% ipython --no-banner

In [1]: import numpy as np

In [2]: np.set_printoptions(suppress=True, linewidth=100)

In [3]: mat = np.loadtxt("out13.csv", delimiter=",")

In [4]: mat
Out[4]: 
array([[ 12., -11.,  20.,  -5.],
       [-28.,   8., -28.,   0.],
       [-18.,  11., -26.,   5.],
       [ 18.,  21., -12.,  17.]])

In [5]: round(np.log10(np.linalg.cond(mat)))
Out[5]: 2

In [6]: round(np.linalg.norm(mat, 2) / np.linalg.norm(mat), 3)
Out[6]: np.float64(0.857)

In [7]: evals, vecs = np.linalg.eig(mat)

In [8]: evals.round(3)
Out[8]: array([-6.,  2.,  7.,  8.])

In [9]: np.round(np.sort(np.linalg.eigvals(mat @ mat)), 3)
Out[9]: array([ 4., 36., 49., 64.])

In [10]: np.round(np.sort(np.linalg.eigvals(np.linalg.inv(mat))), 3)
Out[10]: array([-0.167,  0.125,  0.143,  0.5  ])

In [11]: np.round(mat @ vecs[:, 0] - evals[0] * vecs[:, 0], 3) + 0
Out[11]: array([0., 0., 0., 0.])

In [12]: f = np.array([-1, 0, 2, 5])

In [13]: A2 = mat + np.outer(f, np.eye(4)[0])

In [14]: np.linalg.matrix_rank(np.linalg.inv(A2) - np.linalg.inv(mat), tol=1e-8)
Out[14]: np.int64(1)

In [15]: np.linalg.matrix_rank(A2 - mat)
Out[15]: np.int64(1)

In [16]: x0 = np.array([-2, -2, 3, -1])

In [17]: rhs = mat @ x0

In [18]: rhs
Out[18]: array([  63.,  -44.,  -69., -131.])

In [19]: np.round(np.linalg.solve(mat.T, mat[0]), 3) + 0
Out[19]: array([1., 0., 0., 0.])

In [20]: np.round(np.linalg.solve(mat, -2 * rhs), 3)
Out[20]: array([ 4.,  4., -6.,  2.])

In [21]: np.round(np.linalg.solve(mat, mat[:, 3]), 3)
Out[21]: array([-0.,  0., -0.,  1.])

In [22]: G = mat.T @ mat

In [23]: np.diag(G)
Out[23]: array([1576.,  747., 2004.,  339.])

In [24]: np.round(np.linalg.eigvalsh(G)[::-1], 3)
Out[24]: array([3428.005, 1236.939,    0.944,    0.113])

In [25]: np.allclose(G, G.T)
Out[25]: True

In [26]: np.round(np.linalg.svd(mat, compute_uv=False) ** 2, 3)
Out[26]: array([3428.005, 1236.939,    0.944,    0.113])

In [27]: (mat @ mat.T).shape
Out[27]: (4, 4)

In [28]: np.trace(G), (mat ** 2).sum()
Out[28]: (np.float64(4666.0), np.float64(4666.0))

In [29]: O, _ = np.linalg.qr(np.array([[-0.5, -0.5, -0.1, -0.1],
    ...:     [-2.2, 1.3, -0.5, 0.2],
    ...:     [-0.5, 1.1, -2.2, 0.0],
    ...:     [-0.5, -1.1, 0.0, 0.2]]))

In [30]: vecs, _ = np.linalg.qr(np.array([[0.7, -0.5, -0.7, -0.2, 0.8],
    ...:     [1.9, 0.0, -0.6, 1.0, -0.1],
    ...:     [-0.4, 0.6, -0.8, 0.3, 0.4],
    ...:     [-1.1, 1.3, 1.6, 0.9, 0.7],
    ...:     [0.0, 0.1, -1.6, 1.3, -0.1]]))

In [31]: sigma = 10 * 0.9 ** np.arange(4)

In [32]: arr = O[:, :4] * sigma @ vecs[:4]

In [33]: arr.round(3)
Out[33]: 
array([[-5.632,  2.596, -0.319,  0.058,  4.689],
       [ 4.62 , -2.365, -0.544,  0.946,  8.219],
       [ 3.11 ,  4.425,  3.77 , -5.061,  1.319],
       [-3.654, -5.748,  3.472, -3.433,  1.573]])

In [34]: w1 = np.array([[0, 1], [-1, -2], [0, 1], [-1, -1], [-1, 2]])

In [35]: coef = np.array([0, 0])

In [36]: H = np.maximum(arr @ w1 + coef, 0)

In [37]: np.linalg.matrix_rank(H)
Out[37]: np.int64(2)

In [38]: H.round(3)
Out[38]: 
array([[ 0.   ,  0.   ],
       [ 0.   , 24.298],
       [ 0.   ,  5.728],
       [ 7.607, 17.893]])

In [39]: (H > 0).astype(int)
Out[39]: 
array([[0, 0],
       [0, 1],
       [0, 1],
       [1, 1]])

In [40]: (H > 0).mean(axis=0)
Out[40]: array([0.25, 0.75])

In [41]: C = np.array([[7, 5], [8, 1]])

In [42]: np.round(H @ C, 3)
Out[42]: 
array([[  0.   ,   0.   ],
       [194.381,  24.298],
       [ 45.825,   5.728],
       [196.396,  55.928]])

In [43]: w1 @ C
Out[43]: 
array([[  8,   1],
       [-23,  -7],
       [  8,   1],
       [-15,  -6],
       [  9,  -3]])

In [44]: E = np.loadtxt("case9.csv", delimiter=",")

In [45]: E
Out[45]: 
array([[1.   , 0.9  , 0.81 , 0.729, 0.656, 0.59 , 0.531, 0.478, 0.43 , 0.387],
       [0.9  , 1.   , 0.9  , 0.81 , 0.729, 0.656, 0.59 , 0.531, 0.478, 0.43 ],
       [0.81 , 0.9  , 1.   , 0.9  , 0.81 , 0.729, 0.656, 0.59 , 0.531, 0.478],
       [0.729, 0.81 , 0.9  , 1.   , 0.9  , 0.81 , 0.729, 0.656, 0.59 , 0.531],
       [0.656, 0.729, 0.81 , 0.9  , 1.   , 0.9  , 0.81 , 0.729, 0.656, 0.59 ],
       [0.59 , 0.656, 0.729, 0.81 , 0.9  , 1.   , 0.9  , 0.81 , 0.729, 0.656],
       [0.531, 0.59 , 0.656, 0.729, 0.81 , 0.9  , 1.   , 0.9  , 0.81 , 0.729],
       [0.478, 0.531, 0.59 , 0.656, 0.729, 0.81 , 0.9  , 1.   , 0.9  , 0.81 ],
       [0.43 , 0.478, 0.531, 0.59 , 0.656, 0.729, 0.81 , 0.9  , 1.   , 0.9  ],
       [0.387, 0.43 , 0.478, 0.531, 0.59 , 0.656, 0.729, 0.81 , 0.9  , 1.   ]])

In [46]: ang = np.radians(135)

In [47]: R = np.eye(10)

In [48]: R[5, 5] = R[8, 8] = np.cos(ang)

In [49]: R[5, 8], R[8, 5] = -np.sin(ang), np.sin(ang)

In [50]: R.round(3)
Out[50]: 
array([[ 1.   ,  0.   ,  0.   ,  0.   ,  0.   ,  0.   ,  0.   ,  0.   ,  0.   ,  0.   ],
       [ 0.   ,  1.   ,  0.   ,  0.   ,  0.   ,  0.   ,  0.   ,  0.   ,  0.   ,  0.   ],
       [ 0.   ,  0.   ,  1.   ,  0.   ,  0.   ,  0.   ,  0.   ,  0.   ,  0.   ,  0.   ],
       [ 0.   ,  0.   ,  0.   ,  1.   ,  0.   ,  0.   ,  0.   ,  0.   ,  0.   ,  0.   ],
       [ 0.   ,  0.   ,  0.   ,  0.   ,  1.   ,  0.   ,  0.   ,  0.   ,  0.   ,  0.   ],
       [ 0.   ,  0.   ,  0.   ,  0.   ,  0.   , -0.707,  0.   ,  0.   , -0.707,  0.   ],
       [ 0.   ,  0.   ,  0.   ,  0.   ,  0.   ,  0.   ,  1.   ,  0.   ,  0.   ,  0.   ],
       [ 0.   ,  0.   ,  0.   ,  0.   ,  0.   ,  0.   ,  0.   ,  1.   ,  0.   ,  0.   ],
       [ 0.   ,  0.   ,  0.   ,  0.   ,  0.   ,  0.707,  0.   ,  0.   , -0.707,  0.   ],
       [ 0.   ,  0.   ,  0.   ,  0.   ,  0.   ,  0.   ,  0.   ,  0.   ,  0.   ,  1.   ]])

In [51]: A2 = E @ R.T

In [52]: round(np.linalg.det(R), 3), round(np.trace(R), 3)
Out[52]: (np.float64(1.0), np.float64(6.586))

In [53]: A2.round(3)
Out[53]: 
array([[ 1.   ,  0.9  ,  0.81 ,  0.729,  0.656, -0.721,  0.531,  0.478,  0.113,  0.387],
       [ 0.9  ,  1.   ,  0.9  ,  0.81 ,  0.729, -0.802,  0.59 ,  0.531,  0.126,  0.43 ],
       [ 0.81 ,  0.9  ,  1.   ,  0.9  ,  0.81 , -0.891,  0.656,  0.59 ,  0.14 ,  0.478],
       [ 0.729,  0.81 ,  0.9  ,  1.   ,  0.9  , -0.99 ,  0.729,  0.656,  0.156,  0.531],
       [ 0.656,  0.729,  0.81 ,  0.9  ,  1.   , -1.1  ,  0.81 ,  0.729,  0.173,  0.59 ],
       [ 0.59 ,  0.656,  0.729,  0.81 ,  0.9  , -1.223,  0.9  ,  0.81 ,  0.192,  0.656],
       [ 0.531,  0.59 ,  0.656,  0.729,  0.81 , -1.209,  1.   ,  0.9  ,  0.064,  0.729],
       [ 0.478,  0.531,  0.59 ,  0.656,  0.729, -1.209,  0.9  ,  1.   , -0.064,  0.81 ],
       [ 0.43 ,  0.478,  0.531,  0.59 ,  0.656, -1.223,  0.81 ,  0.9  , -0.192,  0.9  ],
       [ 0.387,  0.43 ,  0.478,  0.531,  0.59 , -1.1  ,  0.729,  0.81 , -0.173,  1.   ]])

In [54]: np.allclose(E @ E.T, A2 @ A2.T)
Out[54]: True

In [55]: np.round(np.linalg.svd(E, compute_uv=False), 3), np.round(np.linalg.svd(A2, compute_uv=False), 3)
Out[55]: 
(array([7.306, 1.449, 0.492, 0.243, 0.148, 0.104, 0.08 , 0.066, 0.058, 0.054]),
 array([7.306, 1.449, 0.492, 0.243, 0.148, 0.104, 0.08 , 0.066, 0.058, 0.054]))

In [56]: np.round(np.abs(A2 - E).max(axis=0), 3)
Out[56]: array([0.   , 0.   , 0.   , 0.   , 0.   , 2.223, 0.   , 0.   , 1.192, 0.   ])

In [57]: O, _ = np.linalg.qr(np.array([[1.3, -0.8, 1.4, 0.4, 0.3],
    ...:     [-1.6, -0.6, 0.5, 1.0, 0.1],
    ...:     [-0.5, 0.8, 0.2, 2.1, -0.3],
    ...:     [0.0, 1.9, 0.7, 0.8, -0.7],
    ...:     [-1.1, -0.2, 0.2, 0.4, 1.1],
    ...:     [-0.2, -0.5, 1.2, 0.9, 1.6]]))

In [58]: X = O @ O.T

In [59]: X.round(3)
Out[59]: 
array([[ 0.849,  0.055, -0.031, -0.008, -0.283,  0.21 ],
       [ 0.055,  0.98 ,  0.011,  0.003,  0.103, -0.077],
       [-0.031,  0.011,  0.994, -0.002, -0.057,  0.043],
       [-0.008,  0.003, -0.002,  1.   , -0.015,  0.011],
       [-0.283,  0.103, -0.057, -0.015,  0.47 ,  0.394],
       [ 0.21 , -0.077,  0.043,  0.011,  0.394,  0.707]])

In [60]: left, sigma, Vh = np.linalg.svd(X)

In [61]: np.argmax(sigma[:-1] / (sigma[1:] + 1e-6)) + 1
Out[61]: np.int64(5)

In [62]: A2 = left[:, :5] @ np.diag(sigma[:5]) @ Vh[:5]

In [63]: round(np.linalg.norm(X - A2) / np.linalg.norm(X), 3)
Out[63]: np.float64(0.0)

In [64]: round(np.linalg.norm(X - A2, 2), 3), np.round(sigma[5], 3)
Out[64]: (np.float64(0.0), np.float64(0.0))

In [65]: evals, vecs = np.linalg.eigh(X)

In [66]: evals.sum(), np.round(np.trace(X), 3)
Out[66]: (np.float64(5.0), np.float64(5.0))

In [67]: evals.round(3) + 0
Out[67]: array([0., 1., 1., 1., 1., 1.])

In [68]: np.unique(evals.round(6) + 0, return_counts=True)[1]
Out[68]: array([1, 5])

In [69]: np.round(vecs.T @ vecs, 3) + 0
Out[69]: 
array([[1., 0., 0., 0., 0., 0.],
       [0., 1., 0., 0., 0., 0.],
       [0., 0., 1., 0., 0., 0.],
       [0., 0., 0., 1., 0., 0.],
       [0., 0., 0., 0., 1., 0.],
       [0., 0., 0., 0., 0., 1.]])

In [70]: np.round(vecs.T @ X @ vecs, 3) + 0
Out[70]: 
array([[0., 0., 0., 0., 0., 0.],
       [0., 1., 0., 0., 0., 0.],
       [0., 0., 1., 0., 0., 0.],
       [0., 0., 0., 1., 0., 0.],
       [0., 0., 0., 0., 1., 0.],
       [0., 0., 0., 0., 0., 1.]])

In [71]: evals, vecs = np.linalg.eigh(X)

In [72]: x0 = np.array([0, 3, 5, 8, 4, 8])

In [73]: np.round(vecs * np.maximum(evals, 0) @ vecs.T, 3)
Out[73]: 
array([[ 0.849,  0.055, -0.031, -0.008, -0.283,  0.21 ],
       [ 0.055,  0.98 ,  0.011,  0.003,  0.103, -0.077],
       [-0.031,  0.011,  0.994, -0.002, -0.057,  0.043],
       [-0.008,  0.003, -0.002,  1.   , -0.015,  0.011],
       [-0.283,  0.103, -0.057, -0.015,  0.47 ,  0.394],
       [ 0.21 , -0.077,  0.043,  0.011,  0.394,  0.707]])

In [74]: round(x0 @ X @ x0 / (x0 @ x0), 3), round(float(evals[0]), 3), np.round(evals[-1], 3)
Out[74]: (np.float64(0.991), 0.0, np.float64(1.0))

In [75]: np.round(np.linalg.eigvalsh(X[1:, 1:]), 3)
Out[75]: array([0.151, 1.   , 1.   , 1.   , 1.   ])

In [76]: round(float(x0 @ X @ x0), 3)
Out[76]: 176.349

In [77]: r = np.linalg.matrix_rank(X)

In [78]: r
Out[78]: np.int64(5)

In [79]: null = np.linalg.svd(X)[2][r:].T

In [80]: np.linalg.matrix_rank(X.T @ X), np.linalg.matrix_rank(X @ X.T)
Out[80]: (np.int64(5), np.int64(5))

In [81]: np.round(null[:, 0] / null[np.abs(null[:, 0]).round(6).argmax(), 0], 3)
Out[81]: array([ 0.534, -0.194,  0.108,  0.028,  1.   , -0.743])

In [82]: [int(np.linalg.matrix_rank(X[:, :j + 1])) for j in range(6)]
Out[82]: [1, 2, 3, 4, 5, 5]

In [83]: null.shape
Out[83]: (6, 1)

In [84]: [int(np.linalg.matrix_rank(np.delete(X, i, axis=0))) for i in range(6)]
Out[84]: [5, 5, 5, 5, 5, 5]

In [85]: np.allclose(X @ null, 0)
Out[85]: True

In [86]: left, sigma, Vh = np.linalg.svd(X)

In [87]: vecs = Vh[:(sigma > 1e-8).sum()]

In [88]: rng = np.random.default_rng(77)

In [89]: x0 = X[4] + 5 * X[3] + rng.integers(2) * np.eye(6)[1]

In [90]: x0.round(3)
Out[90]: array([-0.322,  0.117, -0.065,  4.983,  0.397,  0.448])

In [91]: np.linalg.matrix_rank(np.vstack([X, x0]))
Out[91]: np.int64(5)

In [92]: round(float(np.linalg.norm(x0 - vecs.T @ vecs @ x0)), 3)
Out[92]: 0.0

In [93]: M = np.load("dump.npy")

In [94]: M
Out[94]: 
array([[ -5,   4,  -3,   1,  -4,  -5,   3,   5,   3,  -5,  -4,   2],
       [-10,   0,  -7,   6,   0, -10,   2,   5,   7,  -4,   0,   2],
       [-10,   1, -10,  11,  -4, -13,   0,   6,   3,  -8,  -1,  -1],
       [ -6,   6, -11,  16,   0,  -8,   4,   8,   0,  -9,  -4,  -2],
       [-10,   9, -10,  17,   3,  -6,   4,   6,  -5, -12,  -7,  -2],
       [ -8,   6, -14,  16,  -2,  -7,   3,   5,  -1, -14,  -8,  -3],
       [-11,   9, -16,  15,  -6,  -5,   6,   4,   4, -13,  -5,  -4],
       [ -7,  12, -20,  20, -11,  -4,   8,   6,   4, -11,  -8,  -5],
       [ -2,  11, -17,  25, -10,  -8,   9,   6,   9, -13, -10,  -7],
       [ -6,   9, -22,  28, -13,  -5,  11,   9,  11, -18,  -6, -10],
       [ -1,  12, -20,  25, -16,   0,  10,   7,  15, -13,  -5, -15],
       [ -2,  12, -19,  24, -19,   1,  10,   8,  13, -18,  -8, -15],
       [  3,  11, -15,  29, -14,  -4,   9,   7,  11, -13,  -3, -16],
       [  6,  13, -20,  28, -19,   1,  10,   7,  12, -12,  -6, -14],
       [  2,  10, -21,  28, -23,   0,   7,   7,  17, -11,  -1, -15],
       [  0,  13, -26,  23, -25,  -1,  12,   2,  15, -16,  -2, -15],
       [  3,   8, -21,  23, -30,  -4,   9,   0,  19, -14,   0, -13],
       [ -1,   4, -23,  18, -35,  -4,  13,  -5,  23, -17,  -4, -10],
       [  1,   4, -25,  13, -37,   1,   9, -10,  27, -17,  -1,  -8],
       [ -1,   5, -27,   9, -40,   6,   8,  -6,  32, -17,   3, -10],
       [  2,   7, -32,  11, -41,  11,   7,  -6,  31, -19,   3, -14],
       [ -2,   4, -30,  11, -42,   7,   5,  -6,  29, -23,   8, -16],
       [ -6,   1, -35,   7, -47,  11,   8,  -2,  27, -21,  13, -18],
       [ -6,   3, -39,   4, -52,  15,  11,  -1,  30, -18,  17, -19],
       [ -4,   4, -40,   7, -54,  20,  15,   4,  30, -18,  15, -22],
       [ -1,  -1, -41,   3, -54,  24,  18,   9,  26, -13,  17, -24],
       [  4,   0, -40,  -2, -49,  29,  23,  14,  30,  -8,  18, -25],
       [  0,   0, -35,   0, -46,  28,  21,  12,  28,  -9,  16, -28],
       [  4,  -4, -33,   0, -44,  24,  19,  11,  29,  -5,  14, -33],
       [  6,  -1, -33,   1, -46,  27,  23,   9,  32,  -5,   9, -28],
       [ 10,  -1, -29,  -1, -47,  26,  28,  14,  27,  -1,  14, -26],
       [  6,  -5, -29,  -4, -48,  27,  32,  13,  30,   1,  13, -24],
       [ 10,  -1, -26,  -8, -43,  23,  32,  13,  31,   5,   8, -25],
       [  8,  -1, -27,  -9, -38,  21,  31,  14,  32,   8,   5, -27],
       [  6,   1, -23,  -6, -38,  22,  33,  19,  28,  13,   9, -26],
       [  5,   6, -22,  -1, -41,  17,  37,  15,  26,  12,  11, -28],
       [  7,   4, -18,  -5, -37,  14,  33,  14,  23,  11,  15, -29],
       [  4,  -1, -18,  -1, -33,  15,  29,  17,  22,  13,  16, -30],
       [ -1,  -3, -19,  -6, -35,  19,  24,  16,  25,   9,  21, -28],
       [  3,  -8, -20,  -7, -35,  20,  20,  19,  30,   6,  21, -23],
       [  0,  -4, -16,  -6, -37,  17,  16,  18,  26,   3,  20, -22],
       [ -5,  -5, -13,  -9, -41,  12,  13,  15,  30,   4,  15, -27],
       [ -6,  -1,  -8, -10, -42,   7,  13,  14,  32,   4,  18, -24],
       [ -4,   4,  -5, -14, -39,   2,  16,  15,  35,   1,  18, -26],
       [ -7,   3,  -7, -19, -44,   3,  11,  12,  35,  -2,  22, -30]])

In [95]: np.round(np.linalg.norm(arr[3], 1), 3), round(float(np.linalg.norm(arr[3], np.inf)), 3)
Out[95]: (np.float64(17.88), 5.748)

In [96]: round(float(np.linalg.norm(arr, 1)), 3), np.round(np.linalg.norm(arr, np.inf), 3)
Out[96]: (17.016, np.float64(17.88))

In [97]: round(float(np.linalg.norm(arr, 2)), 3)
Out[97]: 10.0

In [98]: np.round(arr[3] @ arr[0], 3)
Out[98]: np.float64(11.727)
